$ ipython --no-banner

In [1]: import numpy as np

In [2]: np.set_printoptions(precision=2, suppress=True, linewidth=120, floatmode="fixed")

In [3]: tidy = lambda a: np.round(a, 2) + 0

In [4]: K = np.load("arr.npy")

In [5]: print(K)
[[ 2.00  6.00  6.00  0.00  4.00  0.00  6.00  2.00  6.00  2.00  0.00]
 [ 6.00  7.00  9.00  0.00  6.00  0.00  9.00  3.00  9.00  3.00  0.00]
 [ 6.00  9.00  7.00  0.00  6.00  0.00  9.00  3.00  9.00  3.00  0.00]
 [ 0.00  0.00  0.00 -2.00  0.00  0.00  0.00  0.00  0.00  0.00  0.00]
 [ 4.00  6.00  6.00  0.00  2.00  0.00  6.00  2.00  6.00  2.00  0.00]
 [ 0.00  0.00  0.00  0.00  0.00 -2.00  0.00  0.00  0.00  0.00  0.00]
 [ 6.00  9.00  9.00  0.00  6.00  0.00  7.00  3.00  9.00  3.00  0.00]
 [ 2.00  3.00  3.00  0.00  2.00  0.00  3.00 -1.00  3.00  1.00  0.00]
 [ 6.00  9.00  9.00  0.00  6.00  0.00  9.00  3.00  7.00  3.00  0.00]
 [ 2.00  3.00  3.00  0.00  2.00  0.00  3.00  1.00  3.00 -1.00  0.00]
 [ 0.00  0.00  0.00  0.00  0.00  0.00  0.00  0.00  0.00  0.00 -2.00]]

In [6]: rng = np.random.default_rng(3533)

In [7]: M2 = K + rng.integers(-2, 3, (11, 1)) @ rng.integers(-2, 3, (1, 11))

In [8]: print(M2)
[[ 2.00 10.00 10.00 -4.00  0.00  4.00  4.00  2.00  8.00  4.00  2.00]
 [ 6.00  3.00  5.00  4.00 10.00 -4.00 11.00  3.00  7.00  1.00 -2.00]
 [ 6.00 13.00 11.00 -4.00  2.00  4.00  7.00  3.00 11.00  5.00  2.00]
 [ 0.00 -4.00 -4.00  2.00  4.00 -4.00  2.00  0.00 -2.00 -2.00 -2.00]
 [ 4.00  8.00  8.00 -2.00  0.00  2.00  5.00  2.00  7.00  3.00  1.00]
 [ 0.00  4.00  4.00 -4.00 -4.00  2.00 -2.00  0.00  2.00  2.00  2.00]
 [ 6.00  5.00  5.00  4.00 10.00 -4.00  9.00  3.00  7.00  1.00 -2.00]
 [ 2.00  1.00  1.00  2.00  4.00 -2.00  4.00 -1.00  2.00  0.00 -1.00]
 [ 6.00 13.00 13.00 -4.00  2.00  4.00  7.00  3.00  9.00  5.00  2.00]
 [ 2.00 -1.00 -1.00  4.00  6.00 -4.00  5.00  1.00  1.00 -3.00 -2.00]
 [ 0.00 -4.00 -4.00  4.00  4.00 -4.00  2.00  0.00 -2.00 -2.00 -4.00]]

In [9]: print(np.abs(M2 - K).sum(axis=1))
[28.00 28.00 28.00 28.00 14.00 28.00 28.00 14.00 28.00 28.00 28.00]

In [10]: print(M2 - K)
[[ 0.00  4.00  4.00 -4.00 -4.00  4.00 -2.00  0.00  2.00  2.00  2.00]
 [ 0.00 -4.00 -4.00  4.00  4.00 -4.00  2.00  0.00 -2.00 -2.00 -2.00]
 [ 0.00  4.00  4.00 -4.00 -4.00  4.00 -2.00  0.00  2.00  2.00  2.00]
 [ 0.00 -4.00 -4.00  4.00  4.00 -4.00  2.00  0.00 -2.00 -2.00 -2.00]
 [ 0.00  2.00  2.00 -2.00 -2.00  2.00 -1.00  0.00  1.00  1.00  1.00]
 [ 0.00  4.00  4.00 -4.00 -4.00  4.00 -2.00  0.00  2.00  2.00  2.00]
 [ 0.00 -4.00 -4.00  4.00  4.00 -4.00  2.00  0.00 -2.00 -2.00 -2.00]
 [ 0.00 -2.00 -2.00  2.00  2.00 -2.00  1.00  0.00 -1.00 -1.00 -1.00]
 [ 0.00  4.00  4.00 -4.00 -4.00  4.00 -2.00  0.00  2.00  2.00  2.00]
 [ 0.00 -4.00 -4.00  4.00  4.00 -4.00  2.00  0.00 -2.00 -2.00 -2.00]
 [ 0.00 -4.00 -4.00  4.00  4.00 -4.00  2.00  0.00 -2.00 -2.00 -2.00]]

In [11]: gram = K.T @ K

In [12]: print(tidy(np.linalg.svd(K, compute_uv=False) ** 2))
[1936.00    4.00    4.00    4.00    4.00    4.00    4.00    4.00    4.00    4.00    4.00]

In [13]: print(np.diag(gram))
[172.00 382.00 382.00   4.00 172.00   4.00 382.00  46.00 382.00  46.00   4.00]

In [14]: print((K @ K.T).shape)
(11, 11)

In [15]: print(gram)
[[172.00 252.00 252.00   0.00 168.00   0.00 252.00  84.00 252.00  84.00   0.00]
 [252.00 382.00 378.00   0.00 252.00   0.00 378.00 126.00 378.00 126.00   0.00]
 [252.00 378.00 382.00   0.00 252.00   0.00 378.00 126.00 378.00 126.00   0.00]
 [  0.00   0.00   0.00   4.00   0.00   0.00   0.00   0.00   0.00   0.00   0.00]
 [168.00 252.00 252.00   0.00 172.00   0.00 252.00  84.00 252.00  84.00   0.00]
 [  0.00   0.00   0.00   0.00   0.00   4.00   0.00   0.00   0.00   0.00   0.00]
 [252.00 378.00 378.00   0.00 252.00   0.00 382.00 126.00 378.00 126.00   0.00]
 [ 84.00 126.00 126.00   0.00  84.00   0.00 126.00  46.00 126.00  42.00   0.00]
 [252.00 378.00 378.00   0.00 252.00   0.00 378.00 126.00 382.00 126.00   0.00]
 [ 84.00 126.00 126.00   0.00  84.00   0.00 126.00  42.00 126.00  46.00   0.00]
 [  0.00   0.00   0.00   0.00   0.00   0.00   0.00   0.00   0.00   0.00   4.00]]

In [16]: print(tidy(np.linalg.eigvalsh(gram)[::-1]))
[1936.00    4.00    4.00    4.00    4.00    4.00    4.00    4.00    4.00    4.00    4.00]

In [17]: print(np.allclose(gram, gram.T))
True

In [18]: print(np.trace(gram), (K ** 2).sum())
1976.0 1976.0

In [19]: print(tidy(np.linalg.norm(K, 2) / np.linalg.norm(K)))
0.99

In [20]: print(round(np.log10(np.linalg.cond(K))))
1

In [21]: print(tidy(np.abs(np.linalg.svd(K)[2][-1])))
[0.00 0.16 0.34 0.00 0.07 0.00 0.34 0.42 0.61 0.42 0.00]

In [22]: print(np.linalg.cond(K) > 100)
False

In [23]: print(np.argsort(-np.linalg.norm(K, axis=0).round(6), kind="stable")[:3])
[1 2 6]

In [24]: left, sigma, Vh = np.linalg.svd(K)

In [25]: print(tidy(sigma))
[44.00  2.00  2.00  2.00  2.00  2.00  2.00  2.00  2.00  2.00  2.00]

In [26]: M2 = left[:, :1] @ np.diag(sigma[:1]) @ Vh[:1]

In [27]: print(tidy(np.linalg.norm(K - M2) / np.linalg.norm(K)))
0.14

In [28]: print(np.linalg.matrix_rank(M2))
1

In [29]: print(np.abs(K - M2).max())
2.0

In [30]: W2 = np.array([[1, 3, -2, 3, 0, 2, -3, 1, -1, -2, 3],
    ...:     [3, -2, 0, 0, 2, -2, 0, -1, 2, -2, 0],
    ...:     [-3, 2, -1, -3, -2, 2, 3, 1, 3, -3, -1],
    ...:     [-3, 2, -1, 0, 0, 1, -3, 3, -3, 0, 1],
    ...:     [2, 2, 0, 1, 3, -3, -1, -2, -1, 1, -1],
    ...:     [-2, 3, 0, -1, -1, 1, -2, -3, -3, 1, 1],
    ...:     [3, -3, -2, -2, -1, 0, -1, 0, 3, -1, 1],
    ...:     [1, 2, -2, 3, 2, 0, 1, 3, -2, 3, -3],
    ...:     [0, -2, -3, 1, -3, 1, 2, 0, 1, 1, 0],
    ...:     [1, 1, 2, 1, -2, 1, 3, 1, -2, 0, 1],
    ...:     [2, 1, -1, -3, 0, 2, 2, 3, 0, 2, 0]])

In [31]: data = (rng.random((16, 11)) < 0.25) @ W2

In [32]: print(data)
[[ 2  2 -3  5 -5  4  2  2 -2 -1  4]
 [-3  0 -4 -2 -5  3  5  1  4 -2 -1]
 [ 0  6 -4 -3 -2  6  2  5  2 -3  2]
 [ 9  5 -7  2  4  1 -2  5 -1  3  0]
 [-3  0 -4  1 -3  2 -1  3 -2  1  1]
 [ 7  0 -3 -4  2 -1  0  1  2  2  0]
 [ 4 -1 -4  1  1  0  0  3  1  2 -2]
 [ 6 -1 -7  3  1 -2  1  1  1  4 -3]
 [ 3  3 -3  0  2  2  3  6 -2  5 -3]
 [ 4 -1 -5 -2  1  0  3  3  6 -3 -3]
 [ 1  1  0 -1  1 -1 -2 -4 -1 -1  1]
 [-1  6 -2  2 -1  3 -5 -2 -4 -1  4]
 [ 0  5  1  2  1 -1 -1  2 -6  1  1]
 [-2  5 -3  3  0  3 -6  4 -4 -2  4]
 [ 1  8 -6  0  0  6  3  8  0  0 -1]
 [ 0 -1 -3 -5 -3  2  2  1  6 -4  0]]

In [33]: P = data @ np.linalg.solve(data.T @ data, data.T)

In [34]: print(tidy(np.diag(P)))
[0.98 0.55 0.45 0.53 0.73 0.71 0.57 0.70 0.67 0.76 0.76 0.76 0.98 0.67 0.53 0.66]

In [35]: print(tidy(P @ data[:, 7]))
[ 2.00  1.00  5.00  5.00  3.00  1.00  3.00  1.00  6.00  3.00 -4.00 -2.00  2.00  4.00  8.00  1.00]

In [36]: q, evecs = np.linalg.qr(data[:, :8])[0], np.linalg.qr(data[:, 8:])[0]

In [37]: sigma = np.linalg.svd(q.T @ evecs, compute_uv=False)

In [38]: print(tidy(np.linalg.norm(q @ q.T - evecs @ evecs.T, 2)))
1.0

In [39]: print(tidy(np.degrees(np.arccos(sigma.clip(0, 1)))))
[ 7.76 17.50 45.27]

In [40]: print((sigma > 0.9).sum())
2

In [41]: M2 = np.array([[2, -3],
    ...:     [-3, -3],
    ...:     [-1, 1],
    ...:     [-2, -1],
    ...:     [2, -3],
    ...:     [0, 0],
    ...:     [3, 1],
    ...:     [1, 1],
    ...:     [0, -1],
    ...:     [-3, 2],
    ...:     [-3, -1]])

In [42]: print(np.einsum("ij,ij->i", data, data))
[112 110 147 215  55  88  53 128 118 119  28 117  75 144 211 105]

In [43]: print(np.linalg.matrix_rank(np.vstack([data, M2.T])))
11

In [44]: print(np.vstack([data, M2.T]).shape)
(18, 11)

In [45]: print(data @ M2)
[[-20  -5]
 [ 17  21]
 [  2 -16]
 [  4 -53]
 [-16  18]
 [ 24 -23]
 [ 18  -9]
 [ 19 -16]
 [ 13  -3]
 [ 52 -18]
 [ -7 -16]
 [-50 -25]
 [-25 -11]
 [-42 -21]
 [  4 -21]
 [ 29   3]]

In [46]: print(np.einsum("ij->j", data))
[ 28  37 -57   2  -6  27   4  39   0   1   4]

In [47]: print(np.linalg.matrix_rank(data @ M2))
2

In [48]: th = np.radians(30)

In [49]: Rm = np.eye(11)

In [50]: Rm[4, 4] = Rm[9, 9] = np.cos(th)

In [51]: Rm[4, 9], Rm[9, 4] = -np.sin(th), np.sin(th)

In [52]: print(tidy(Rm))
[[ 1.00  0.00  0.00  0.00  0.00  0.00  0.00  0.00  0.00  0.00  0.00]
 [ 0.00  1.00  0.00  0.00  0.00  0.00  0.00  0.00  0.00  0.00  0.00]
 [ 0.00  0.00  1.00  0.00  0.00  0.00  0.00  0.00  0.00  0.00  0.00]
 [ 0.00  0.00  0.00  1.00  0.00  0.00  0.00  0.00  0.00  0.00  0.00]
 [ 0.00  0.00  0.00  0.00  0.87  0.00  0.00  0.00  0.00 -0.50  0.00]
 [ 0.00  0.00  0.00  0.00  0.00  1.00  0.00  0.00  0.00  0.00  0.00]
 [ 0.00  0.00  0.00  0.00  0.00  0.00  1.00  0.00  0.00  0.00  0.00]
 [ 0.00  0.00  0.00  0.00  0.00  0.00  0.00  1.00  0.00  0.00  0.00]
 [ 0.00  0.00  0.00  0.00  0.00  0.00  0.00  0.00  1.00  0.00  0.00]
 [ 0.00  0.00  0.00  0.00  0.50  0.00  0.00  0.00  0.00  0.87  0.00]
 [ 0.00  0.00  0.00  0.00  0.00  0.00  0.00  0.00  0.00  0.00  1.00]]

In [53]: M2 = data @ Rm.T

In [54]: print(tidy(np.linalg.svd(data, compute_uv=False)), tidy(np.linalg.svd(M2, compute_uv=False)))
[26.40 21.03 18.93 10.90 10.03  6.73  5.37  4.79  3.06  1.19  0.84] [26.40 21.03 18.93 10.90 10.03  6.73  5.37  4.79  3.06  1.19  0.84]

In [55]: print(np.allclose(data @ data.T, M2 @ M2.T))
True

In [56]: print(tidy(np.abs(M2 - data).max(axis=0)))
[0.00 0.00 0.00 0.00 2.77 0.00 0.00 0.00 0.00 2.37 0.00]
